% python3 -q
>>> import numpy as np
>>> np.set_printoptions(precision=2, suppress=True, linewidth=140)
>>> M = np.load("mat.npy")
>>> print(M)
[[1 0 0 0 0 0 0 0 0 0 0]
 [0 3 0 0 0 0 0 0 0 0 0]
 [0 0 0 0 0 0 0 0 0 0 0]
 [0 0 0 1 0 0 0 0 0 0 0]
 [0 0 0 0 0 0 0 0 0 0 0]
 [0 0 0 0 0 1 0 0 0 0 0]
 [0 0 0 0 0 0 1 0 0 0 0]
 [0 0 0 0 0 0 0 0 0 0 0]
 [0 0 0 0 0 0 0 0 3 0 0]
 [0 0 0 0 0 0 0 0 0 3 0]
 [0 0 0 0 0 0 0 0 0 0 0]]
>>> rk = np.linalg.matrix_rank(M)
>>> print(rk)
7
>>> N = np.linalg.svd(M)[2][rk:].T
>>> print([int(np.linalg.matrix_rank(M[:, :j + 1])) for j in range(11)])
[1, 2, 2, 3, 3, 4, 5, 5, 6, 7, 7]
>>> print([int(np.linalg.matrix_rank(M[:i])) for i in range(1, len(M) + 1)])
[1, 2, 2, 3, 3, 4, 5, 5, 6, 7, 7]
>>> print(np.linalg.matrix_rank(M.T @ M), np.linalg.matrix_rank(M @ M.T))
7 7
>>> print(N @ N.T)
[[0. 0. 0. 0. 0. 0. 0. 0. 0. 0. 0.]
 [0. 0. 0. 0. 0. 0. 0. 0. 0. 0. 0.]
 [0. 0. 1. 0. 0. 0. 0. 0. 0. 0. 0.]
 [0. 0. 0. 0. 0. 0. 0. 0. 0. 0. 0.]
 [0. 0. 0. 0. 1. 0. 0. 0. 0. 0. 0.]
 [0. 0. 0. 0. 0. 0. 0. 0. 0. 0. 0.]
 [0. 0. 0. 0. 0. 0. 0. 0. 0. 0. 0.]
 [0. 0. 0. 0. 0. 0. 0. 1. 0. 0. 0.]
 [0. 0. 0. 0. 0. 0. 0. 0. 0. 0. 0.]
 [0. 0. 0. 0. 0. 0. 0. 0. 0. 0. 0.]
 [0. 0. 0. 0. 0. 0. 0. 0. 0. 0. 1.]]
>>> left, s, Vh = np.linalg.svd(M)
>>> V = Vh[:(s > 1e-8).sum()]
>>> rng = np.random.default_rng(5073)
>>> x = M[0] + -3 * M[7] + rng.integers(2) * np.eye(11)[8]
>>> print(x)
[1. 0. 0. 0. 0. 0. 0. 0. 1. 0. 0.]
>>> print(round(float(np.linalg.norm(x - V.T @ V @ x)), 2))
0.0
>>> r0 = np.array([-1, -3, 1])
>>> print(np.polyval(r0, M[4]))
[1 1 1 1 1 1 1 1 1 1 1]
>>> print(np.array([np.convolve(row, r0, "same") for row in M]))
[[-3  1  0  0  0  0  0  0  0  0  0]
 [-3 -9  3  0  0  0  0  0  0  0  0]
 [ 0  0  0  0  0  0  0  0  0  0  0]
 [ 0  0 -1 -3  1  0  0  0  0  0  0]
 [ 0  0  0  0  0  0  0  0  0  0  0]
 [ 0  0  0  0 -1 -3  1  0  0  0  0]
 [ 0  0  0  0  0 -1 -3  1  0  0  0]
 [ 0  0  0  0  0  0  0  0  0  0  0]
 [ 0  0  0  0  0  0  0 -3 -9  3  0]
 [ 0  0  0  0  0  0  0  0 -3 -9  3]
 [ 0  0  0  0  0  0  0  0  0  0  0]]
>>> F = np.loadtxt("test13.csv", delimiter=",")
>>> print(F.round(2) + 0)
[[ 0.89  0.17 -0.01 -0.01  0.13 -0.05  0.09 -0.14 -0.04  0.02 -0.08 -0.02  0.03 -0.1 ]
 [ 0.17  0.71 -0.01  0.   -0.2   0.11 -0.14  0.19  0.09 -0.04  0.15  0.03 -0.06  0.16]
 [-0.01 -0.01  0.93 -0.07  0.04  0.14  0.01 -0.13  0.1  -0.01  0.07 -0.01 -0.07  0.  ]
 [-0.01  0.   -0.07  0.93  0.05  0.14  0.01 -0.14  0.1  -0.01  0.06 -0.01 -0.07 -0.01]
 [ 0.13 -0.2   0.04  0.05  0.83 -0.01 -0.11  0.22  0.   -0.02  0.07  0.03  0.    0.11]
 [-0.05  0.11  0.14  0.14 -0.01  0.68  0.04  0.2  -0.24  0.03 -0.19  0.01  0.17 -0.05]
 [ 0.09 -0.14  0.01  0.01 -0.11  0.04  0.93  0.11  0.03 -0.02  0.07  0.02 -0.02  0.08]
 [-0.14  0.19 -0.13 -0.14  0.22  0.2   0.11  0.6   0.14  0.01  0.02 -0.04 -0.1  -0.12]
 [-0.04  0.09  0.1   0.1   0.   -0.24  0.03  0.14  0.83  0.02 -0.14  0.    0.13 -0.04]
 [ 0.02 -0.04 -0.01 -0.01 -0.02  0.03 -0.02  0.01  0.02  0.99  0.03  0.   -0.02  0.02]
 [-0.08  0.15  0.07  0.06  0.07 -0.19  0.07  0.02 -0.14  0.03  0.86 -0.01  0.1  -0.08]
 [-0.02  0.03 -0.01 -0.01  0.03  0.01  0.02 -0.04  0.    0.   -0.01  1.    0.   -0.02]
 [ 0.03 -0.06 -0.07 -0.07  0.    0.17 -0.02 -0.1   0.13 -0.02  0.1   0.    0.91  0.03]
 [-0.1   0.16  0.   -0.01  0.11 -0.05  0.08 -0.12 -0.04  0.02 -0.08 -0.02  0.03  0.91]]
>>> print(np.abs(np.diag(np.linalg.qr(F)[1])) > 1e-9)
[ True  True  True  True  True  True  True  True  True  True  True  True False False]
>>> print(round(float(np.trace(np.linalg.pinv(F) @ F)), 2))
12.0
>>> print(np.allclose(F[:-1].T @ np.linalg.lstsq(F[:-1].T, F[-1])[0], F[-1]))
True
>>> print(np.linalg.lstsq(F[:-1].T, F[-1])[2])
12
